In [1]: import numpy as np

In [2]: np.set_printoptions(precision=3, suppress=True, linewidth=120)

In [3]: tidy = lambda a: np.round(a, 3) + 0

In [4]: F = np.load("sample4.npy")

In [5]: F
Out[5]: 
array([[ 0.516, -5.198,  1.697],
       [ 0.496, -5.075,  1.68 ],
       [ 0.422, -4.599,  1.607],
       [ 0.379, -4.324,  1.561],
       [ 0.122, -2.733,  1.218],
       [-0.114, -1.311,  0.739],
       [-0.117, -1.29 ,  0.731],
       [-0.154, -1.061,  0.626],
       [-0.177, -0.024, -0.083],
       [ 0.157,  0.005,  0.198],
       [ 0.767,  0.263,  1.416],
       [ 0.925,  0.398,  1.805],
       [ 1.054,  0.529,  2.143],
       [ 1.105,  0.585,  2.279],
       [ 1.495,  1.107,  3.396],
       [ 1.5  ,  1.114,  3.411],
       [ 1.551,  1.195,  3.567],
       [ 2.189,  2.394,  5.641],
       [ 2.295,  2.629,  6.009],
       [ 3.446,  5.756, 10.37 ],
       [ 3.495,  5.911, 10.569],
       [ 5.231, 12.481, 18.251],
       [ 5.584, 14.054, 19.948],
       [ 5.717, 14.663, 20.596],
       [ 5.856, 15.315, 21.283]])

In [6]: dist = np.linalg.norm(F[:, None] - F[None], axis=-1)

In [7]: dist[10].round(6).argsort(kind="stable")[:4]
Out[7]: array([10, 11, 12, 13])

In [8]: (dist + 1e9 * np.eye(25)).round(6).argmin(axis=1)
Out[8]: array([ 1,  0,  3,  2,  5,  6,  5,  6,  9,  8, 11, 12, 13, 12, 15, 14, 15, 18, 17, 20, 19, 22, 23, 22, 23])

In [9]: np.flatnonzero(dist[10] < dist.mean() / 2)
Out[9]: array([ 3,  4,  5,  6,  7,  8,  9, 10, 11, 12, 13, 14, 15, 16])

In [10]: x = np.array([2, 0, 0])

In [11]: rhs = F @ x

In [12]: tidy(np.linalg.pinv(F) @ F)
Out[12]: 
array([[1., 0., 0.],
       [0., 1., 0.],
       [0., 0., 1.]])

In [13]: tidy(np.linalg.solve(F.T @ F, F.T @ rhs))
Out[13]: array([2., 0., 0.])

In [14]: rng = np.random.default_rng(92)

In [15]: rhs = rhs + 0.02 * rng.normal(size=25)

In [16]: tidy(rhs)
Out[16]: 
array([ 0.983,  0.972,  0.817,  0.731,  0.236, -0.206, -0.249, -0.309, -0.359,  0.31 ,  1.526,  1.878,  2.121,  2.206,
        2.962,  2.983,  3.094,  4.37 ,  4.589,  6.899,  6.974, 10.49 , 11.157, 11.445, 11.71 ])

In [17]: b, *_ = np.linalg.lstsq(F, rhs)

In [18]: tidy(b)
Out[18]: array([ 1.997,  0.005, -0.002])

In [19]: tidy(F.T @ (rhs - F @ b))
Out[19]: array([0., 0., 0.])

In [20]: cov = np.cov(F, rowvar=False)

In [21]: tidy(F.std(axis=0))
Out[21]: array([1.947, 5.938, 6.837])

In [22]: cov.shape
Out[22]: (3, 3)

In [23]: A2 = np.c_[F[:, :1] @ np.array([[4]]), np.array([0, 3, 1, 1, 3, 2, 2, 3, 2, 2, 3, 3, 1, 3, 3, 1, 0, 2, 1, 3, 3, 1, 1, 0, 0])]

In [24]: A2
Out[24]: 
array([[ 2.064,  0.   ],
       [ 1.984,  3.   ],
       [ 1.688,  1.   ],
       [ 1.516,  1.   ],
       [ 0.488,  3.   ],
       [-0.456,  2.   ],
       [-0.468,  2.   ],
       [-0.616,  3.   ],
       [-0.708,  2.   ],
       [ 0.628,  2.   ],
       [ 3.068,  3.   ],
       [ 3.7  ,  3.   ],
       [ 4.216,  1.   ],
       [ 4.42 ,  3.   ],
       [ 5.98 ,  3.   ],
       [ 6.   ,  1.   ],
       [ 6.204,  0.   ],
       [ 8.756,  2.   ],
       [ 9.18 ,  1.   ],
       [13.784,  3.   ],
       [13.98 ,  3.   ],
       [20.924,  1.   ],
       [22.336,  1.   ],
       [22.868,  0.   ],
       [23.424,  0.   ]])

In [25]: tidy(np.linalg.norm(np.linalg.qr(F)[0].T @ A2, axis=0) ** 2 / ((A2 ** 2).sum(axis=0) + 1e-12))
Out[25]: array([1.   , 0.477])

In [26]: X = np.loadtxt("test15.csv", delimiter=",")

In [27]: X
Out[27]: 
array([[ 0.,  0.,  0.],
       [ 0.,  0.,  0.],
       [ 0.,  0.,  0.],
       [ 8.,  7.,  4.],
       [ 0.,  0.,  0.],
       [14., 12., 13.],
       [ 8.,  7.,  4.],
       [ 0.,  0.,  0.],
       [ 0.,  0.,  0.],
       [12.,  7.,  8.],
       [ 4.,  0.,  4.],
       [10.,  5., 13.],
       [ 0.,  0.,  0.],
       [ 8.,  7.,  4.],
       [ 6.,  5.,  9.],
       [14., 12., 13.],
       [ 0.,  0.,  0.],
       [ 6.,  5.,  9.],
       [ 6.,  5.,  9.],
       [ 4.,  0.,  4.],
       [ 8.,  7.,  4.],
       [ 6.,  5.,  9.],
       [ 6.,  5.,  9.],
       [ 0.,  0.,  0.],
       [ 4.,  0.,  4.],
       [14., 12., 13.],
       [ 6.,  5.,  9.]])

In [28]: # row 1 repeats row 0

In [29]: labels = X[:, 2] > np.median(X[:, 2])

In [30]: r0 = X[labels].mean(axis=0) - X[~labels].mean(axis=0)

In [31]: labels.astype(int)
Out[31]: array([0, 0, 0, 0, 0, 1, 0, 0, 0, 1, 0, 1, 0, 0, 1, 1, 0, 1, 1, 0, 0, 1, 1, 0, 0, 1, 1])

In [32]: np.argsort(-np.abs(r0).round(6), kind="stable")
Out[32]: array([2, 0, 1])

In [33]: tidy((((X - X.mean(axis=0)) @ r0 > 0) == labels).mean())
Out[33]: np.float64(0.852)
